% python3 -q
>>> import numpy as np
>>> np.set_printoptions(precision=2, suppress=True, linewidth=120, legacy="1.25")
>>> A2 = np.array([[1, 3, 3, 0, 0],
...     [1, 0, 0, 1, 3],
...     [1, 2, 2, 2, 2],
...     [0, 1, 2, 2, 3],
...     [0, 2, 1, 1, 0]])
>>> mat = np.tril(A2)
>>> print(mat)
[[1 0 0 0 0]
 [1 0 0 0 0]
 [1 2 2 0 0]
 [0 1 2 2 0]
 [0 2 1 1 0]]
>>> print(np.linalg.matrix_rank(mat - mat[0, 0] * np.eye(5)))
4
>>> print([int(np.linalg.matrix_rank(np.linalg.matrix_power(mat, p))) for p in range(1, 6)])
[4, 3, 3, 3, 3]
>>> print(np.linalg.norm(mat, axis=1).argmax())
2
>>> print(round(float(np.linalg.norm(mat) ** 2 / np.linalg.norm(mat, 2) ** 2), 2))
1.29
>>> print(round(float(np.linalg.norm(mat, 1)), 2), np.round(np.linalg.norm(mat, np.inf), 2))
5.0 5.0
>>> print(round(np.linalg.norm(mat[3] - mat[2]), 2))
2.45
>>> print(np.round(np.linalg.norm(mat, 2), 2))
4.49
>>> print(mat[3] @ mat[2])
6
>>> print(np.linalg.norm(mat, axis=0))
[1.73 3.   3.   2.24 0.  ]
>>> print(np.linalg.norm(mat, axis=1))
[1.   1.   3.   3.   2.45]
>>> print([round(float(x), 2) for x in np.linalg.svd(mat, compute_uv=False)[:3]])
[4.49, 1.91, 1.27]
>>> Q, _ = np.linalg.qr(np.array([[-1.4, -0.3, -0.5], [0.1, -0.9, 0.6], [-0.3, -1.1, -0.8]]))
>>> data = Q[:, :3]
>>> print(data)
[[-0.98  0.11 -0.19]
 [ 0.07 -0.68 -0.73]
 [-0.21 -0.73  0.65]]
>>> w1 = np.array([[-1, 0, -2], [-1, 2, 2], [-1, -2, 1]])
>>> b = np.array([1, -2, 1])
>>> hid = np.maximum(data @ w1 + b, 0)
>>> print((hid > 0).astype(int))
[[1 0 1]
 [1 0 0]
 [1 0 1]]
>>> W2 = np.array([[-1, -3], [2, 9], [-9, 9]])
>>> print((hid @ W2).round(6).argmax(axis=1))
[1 0 1]
>>> J = np.load("w.npy")
>>> print(J)
[[-0.26  0.56 -0.5  -0.61]
 [-0.82  0.02 -0.08  0.47]
 [ 0.13  0.46 -0.3   0.56]
 [ 0.48  0.09 -0.45  0.31]
 [-0.09 -0.69 -0.67 -0.06]]
>>> r0 = np.array([2, 2, 2])
>>> print(np.round(np.cross(J[1, :3], J[3, :3]), 2) + 0)
[ 0.   -0.41 -0.09]
>>> print(np.polyval(r0, J[1]))
[1.71 2.05 1.85 3.37]
>>> x = np.array([-3, -2, 2, 0])
>>> target = J @ x
>>> print(target)
[-1.33  2.26 -1.9  -2.53  0.29]
>>> print(np.round(np.linalg.pinv(J) @ J, 2) + 0)
[[1. 0. 0. 0.]
 [0. 1. 0. 0.]
 [0. 0. 1. 0.]
 [0. 0. 0. 1.]]
>>> print(np.round(np.linalg.lstsq(J, target)[0], 2) + 0)
[-3. -2.  2.  0.]
>>> rng = np.random.default_rng(289)
>>> target = target + 0.1 * rng.normal(size=5)
>>> print(target)
[-1.24  2.51 -1.92 -2.6   0.32]
>>> b, *_ = np.linalg.lstsq(J, target)
>>> print(np.round(J.T @ (target - J @ b), 2) + 0)
[0. 0. 0. 0.]
>>> print(b)
[-3.27 -1.98  1.95  0.02]
>>> print(b.round())
[-3. -2.  2.  0.]
>>> x = np.array([3, 6, 3, 8])
>>> target = J @ x
>>> b, lr = np.zeros(4), 1 / np.linalg.norm(J, 2) ** 2
>>> for i in range(60):
...     b -= lr * J.T @ (J @ b - target)
...     if i % 10 == 0: print(i, round(np.linalg.norm(J @ b - target), 2))
... 
0 0.0
10 0.0
20 0.0
30 0.0
40 0.0
50 0.0
>>> print(round(float(np.linalg.cond(J)), 2))
1.0
